$ python3 -q
>>> import numpy as np
>>> np.set_printoptions(precision=3, suppress=True, linewidth=200)
>>> F = np.loadtxt("sample19.csv", delimiter=",")
>>> F
array([[ 6.996, -1.266,  3.486],
       [ 5.689, -0.891,  4.153],
       [ 6.431,  0.819,  4.655],
       [ 4.152, -0.127,  1.268],
       [ 5.318, -0.708,  3.284],
       [ 4.679,  1.36 ,  4.614],
       [ 6.483, -1.081,  1.168],
       [ 5.724,  0.304,  3.341],
       [ 8.549,  1.913,  3.432],
       [ 7.046,  1.149,  2.926],
       [ 6.771, -2.204,  1.861],
       [ 4.644,  1.729,  2.613],
       [ 5.31 , -1.436,  2.8  ],
       [ 3.672,  1.126,  2.081],
       [ 6.244,  0.758,  2.985]])
>>> left, s, vt = np.linalg.svd(F, full_matrices=False)
>>> print(np.round(vt @ vt.T, 3) + 0)
[[1. 0. 0.]
 [0. 1. 0.]
 [0. 0. 1.]]
>>> print(s)
[25.892  5.121  3.388]
>>> print(np.abs(left[:, 0]).round(6).argmax())
8
>>> print(np.allclose(left * s @ vt, F))
True
>>> print(s / s[0])
[1.    0.198 0.131]
>>> x = np.array([0, -1, 2])
>>> rhs = F @ x
>>> c, lr = np.zeros(3), 1 / np.linalg.norm(F, 2) ** 2
>>> for i in range(30):
...     c -= lr * F.T @ (F @ c - rhs)
...     if i % 5 == 0: print(i, round(np.linalg.norm(F @ c - rhs), 3))
... 
0 6.842
5 6.273
10 5.751
15 5.273
20 4.836
25 4.435
>>> print(np.round(np.linalg.cond(F), 3))
7.642
>>> P = F @ np.linalg.solve(F.T @ F, F.T)
>>> np.round(np.linalg.eigvalsh(P), 3) + 0
array([0., 0., 0., 0., 0., 0., 0., 0., 0., 0., 0., 0., 1., 1., 1.])
>>> np.allclose(P @ P, P)
True
>>> P @ F[:, 1]
array([-1.266, -0.891,  0.819, -0.127, -0.708,  1.36 , -1.081,  0.304,  1.913,  1.149, -2.204,  1.729, -1.436,  1.126,  0.758])
>>> np.linalg.matrix_rank(np.eye(15) - P)
np.int64(12)
>>> Xc = F - F.mean(axis=0)
>>> V = np.linalg.svd(Xc)[2][:1]
>>> M2 = Xc - Xc @ V.T @ V
>>> print(np.linalg.norm(M2, axis=1).round(6).argmax())
13
>>> np.cov(Xc @ V.T, rowvar=False)
array(1.901)
>>> M2 = np.array([[3, 3], [3, -2], [-3, 1]])
>>> W2 = np.array([[-1, 1, 0, 0], [0, 2, 1, -2]])
>>> rng = np.random.default_rng(742)
>>> feats = M2 @ W2 + 0.05 * rng.normal(size=(3, 4))
>>> print(feats)
[[-2.92   9.054  3.022 -6.025]
 [-3.093 -1.026 -1.984  3.975]
 [ 3.083 -0.955  1.02  -2.06 ]]
>>> np.linalg.matrix_rank(feats, rtol=0.1)
np.int64(2)
>>> print(np.argsort(-np.linalg.norm(feats, axis=0).round(6), kind="stable")[:3])
[1 3 0]
>>> arr = np.loadtxt("layer19.csv", delimiter=",")
>>> arr
array([[-1.,  2., -1.,  2., -1.,  2.],
       [ 2.,  2.,  2.,  2.,  2.,  2.],
       [-1.,  1., -1.,  1., -1.,  1.],
       [-1.,  2., -1.,  2., -1.,  2.],
       [ 2.,  2.,  2.,  2.,  2.,  2.],
       [-1.,  1., -1.,  1., -1.,  1.]])
>>> print(np.unique(arr.round(6), axis=0).shape)
(3, 6)
>>> print(np.round(np.trace(np.linalg.pinv(arr) @ arr), 3))
2.0
>>> np.allclose(arr[:-1].T @ np.linalg.lstsq(arr[:-1].T, arr[-1])[0], arr[-1])
True
>>> arr @ np.linalg.pinv(arr) @ arr
array([[-1.,  2., -1.,  2., -1.,  2.],
       [ 2.,  2.,  2.,  2.,  2.,  2.],
       [-1.,  1., -1.,  1., -1.,  1.],
       [-1.,  2., -1.,  2., -1.,  2.],
       [ 2.,  2.,  2.,  2.,  2.,  2.],
       [-1.,  1., -1.,  1., -1.,  1.]])
>>> rank = np.linalg.matrix_rank(arr)
>>> rank
np.int64(2)
>>> null = np.linalg.svd(arr)[2][rank:].T
>>> np.round(null @ null.T, 3) + 0
array([[ 0.667,  0.   , -0.333,  0.   , -0.333,  0.   ],
       [ 0.   ,  0.667,  0.   , -0.333,  0.   , -0.333],
       [-0.333,  0.   ,  0.667,  0.   , -0.333,  0.   ],
       [ 0.   , -0.333,  0.   ,  0.667,  0.   , -0.333],
       [-0.333,  0.   , -0.333,  0.   ,  0.667,  0.   ],
       [ 0.   , -0.333,  0.   , -0.333,  0.   ,  0.667]])
>>> null.shape
(6, 4)
>>> print(np.round(arr @ null, 3) + 0)
[[0. 0. 0. 0.]
 [0. 0. 0. 0.]
 [0. 0. 0. 0.]
 [0. 0. 0. 0.]
 [0. 0. 0. 0.]
 [0. 0. 0. 0.]]
>>> left, s, vt = np.linalg.svd(arr)
>>> V = vt[:(s > 1e-8).sum()]
>>> x = arr[0] + 5 * arr[1] + rng.integers(2) * np.eye(6)[1]
>>> x
array([ 9., 13.,  9., 12.,  9., 12.])
>>> np.linalg.matrix_rank(np.vstack([arr, x]))
np.int64(3)
>>> print(round(float(np.linalg.norm(x - V.T @ V @ x)), 3))
0.816
>>> np.round(V.T @ V, 3) + 0
array([[0.333, 0.   , 0.333, 0.   , 0.333, 0.   ],
       [0.   , 0.333, 0.   , 0.333, 0.   , 0.333],
       [0.333, 0.   , 0.333, 0.   , 0.333, 0.   ],
       [0.   , 0.333, 0.   , 0.333, 0.   , 0.333],
       [0.333, 0.   , 0.333, 0.   , 0.333, 0.   ],
       [0.   , 0.333, 0.   , 0.333, 0.   , 0.333]])
>>> W0 = np.array([[-3, -3, -3, -3], [-2, 2, -2, 2], [-3, -3, -3, -3], [-2, 2, -2, 2]])
>>> P = np.triu(np.array([[1, 1, 0, 1], [0, 2, 3, 0], [1, 1, 2, 0], [2, 1, 0, 3]]), 1) + np.eye(4)
>>> M2 = P @ W0 @ np.linalg.inv(P)
>>> np.linalg.matrix_rank(M2)
np.int64(2)
>>> P @ W0 - W0 @ P
array([[ -4.,   7.,   5.,   7.],
       [ -9.,  -7., -15.,  -7.],
       [  0.,   3.,   9.,   3.],
       [  0.,   2.,  -6.,   2.]])
>>> left, s, vt = np.linalg.svd(W0)
>>> V = vt[:(s > 1e-8).sum()]
>>> x = W0[0] + -2 * W0[3] + rng.integers(2) * np.eye(4)[1]
>>> x
array([ 1., -6.,  1., -7.])
>>> np.linalg.matrix_rank(np.vstack([W0, x]))
np.int64(3)
>>> np.diag(V.T @ V)
array([0.5, 0.5, 0.5, 0.5])
>>> np.argsort(-np.linalg.norm(W0, axis=0).round(6), kind="stable")[:3]
array([0, 1, 2])
>>> [round(float(x), 3) for x in np.linalg.svd(W0, compute_uv=False)[:3]]
[8.485, 5.657, 0.0]
>>> np.linalg.matrix_rank(W0, rtol=0.1)
np.int64(2)
>>> round(float(np.linalg.norm(W0, 2) / np.linalg.norm(W0)), 3)
0.832
>>> data, _ = np.linalg.qr(np.array([[0.4, 0.3, -0.2, -1.0],
...     [-1.2, -0.1, 0.8, 0.3],
...     [1.0, 0.8, -1.0, -0.7],
...     [-1.2, 0.7, 1.1, -0.2]]))
>>> data
array([[-0.199, -0.254,  0.432, -0.842],
       [ 0.597,  0.037, -0.641, -0.481],
       [-0.498, -0.679, -0.537,  0.047],
       [ 0.597, -0.688,  0.337,  0.239]])
>>> P = np.triu(np.array([[1, 8, 9, -4], [0, 3, -8, 6], [-8, 3, -3, 0], [9, -9, -7, -4]]), 1) + np.eye(4)
>>> M2 = P @ data @ np.linalg.inv(P)
>>> print(round(float(np.trace(M2)), 3), round(np.trace(data), 3))
-0.461 -0.461
>>> print(round(np.linalg.det(M2), 3))
-1.0
>>> x = np.array([0, 1, -1, 1])
>>> print(round(float(np.linalg.det(data)), 3))
-1.0
>>> np.linalg.inv(data)
array([[-0.199,  0.597, -0.498,  0.597],
       [-0.254,  0.037, -0.679, -0.688],
       [ 0.432, -0.641, -0.537,  0.337],
       [-0.842, -0.481,  0.047,  0.239]])
>>> 4 - np.linalg.matrix_rank(data - np.eye(4), tol=1e-8)
np.int64(1)
>>> X = np.load("dump.npy")
>>> X
array([[-0.705, -0.362],
       [ 0.282, -0.878],
       [-0.635,  0.079],
       [-0.141, -0.303]])
>>> np.allclose(arr @ arr.T, arr.T @ arr)
False
>>> (arr + arr.T) / 2
array([[-1. ,  2. , -1. ,  0.5,  0.5,  0.5],
       [ 2. ,  2. ,  1.5,  2. ,  2. ,  1.5],
       [-1. ,  1.5, -1. ,  0. ,  0.5,  0. ],
       [ 0.5,  2. ,  0. ,  2. ,  0.5,  1.5],
       [ 0.5,  2. ,  0.5,  0.5,  2. ,  0.5],
       [ 0.5,  1.5,  0. ,  1.5,  0.5,  1. ]])
>>> (arr - arr.T) / 2
array([[ 0. ,  0. ,  0. ,  1.5, -1.5,  1.5],
       [ 0. ,  0. ,  0.5,  0. ,  0. ,  0.5],
       [ 0. , -0.5,  0. ,  1. , -1.5,  1. ],
       [-1.5,  0. , -1. ,  0. , -1.5,  0.5],
       [ 1.5,  0. ,  1.5,  1.5,  0. ,  1.5],
       [-1.5, -0.5, -1. , -0.5, -1.5,  0. ]])
>>> np.allclose(arr, arr.T)
False
>>> np.round(np.sort(np.abs(np.linalg.eigvals(arr))), 3) + 0
array([0., 0., 0., 0., 0., 5.])
>>> arr.inv()
Traceback (most recent call last):
  File "<python-input-83>", line 1, in <module>
    arr.inv()
    ^^^^^^^
AttributeError: 'numpy.ndarray' object has no attribute 'inv'
>>> print(arr @ arr)
[[ 0.  5.  0.  5.  0.  5.]
 [ 0. 20.  0. 20.  0. 20.]
 [ 0.  0.  0.  0.  0.  0.]
 [ 0.  5.  0.  5.  0.  5.]
 [ 0. 20.  0. 20.  0. 20.]
 [ 0.  0.  0.  0.  0.  0.]]
>>> m1 = np.triu(rng.random((4, 4)) < 0.6, 1).astype(int)
>>> m1 = m1 + m1.T
>>> m1
array([[0, 1, 1, 0],
       [1, 0, 1, 1],
       [1, 1, 0, 0],
       [0, 1, 0, 0]])
>>> idx = rng.permutation(4)
>>> idx
array([1, 2, 3, 0])
>>> M2 = m1[idx][:, idx]
>>> np.sort(np.abs(np.linalg.eigvals(M2)))
array([0.311, 1.   , 1.481, 2.17 ])
>>> print(np.diag(M2))
[0 0 0 0]
>>> np.trace(M2)
np.int64(0)
>>> E = np.array([[4, 2, 4], [2, 1, 2], [4, 2, 4]])
>>> E
array([[4, 2, 4],
       [2, 1, 2],
       [4, 2, 4]])
>>> np.linalg.cond(E) > 100
np.True_
>>> np.linalg.matrix_rank(E, rtol=0.1)
np.int64(1)
>>> np.argsort(-np.linalg.norm(E, axis=0).round(6), kind="stable")[:3]
array([0, 2, 1])
>>> M2 = E[0, 0] * E[1:] - np.outer(E[1:, 0], E[0])
>>> M2
array([[0, 0, 0],
       [0, 0, 0]])
>>> np.linalg.matrix_rank(M2), np.linalg.matrix_rank(E)
(np.int64(0), np.int64(1))
>>> np.flatnonzero(~M2.round(6).any(axis=1))
array([0, 1])
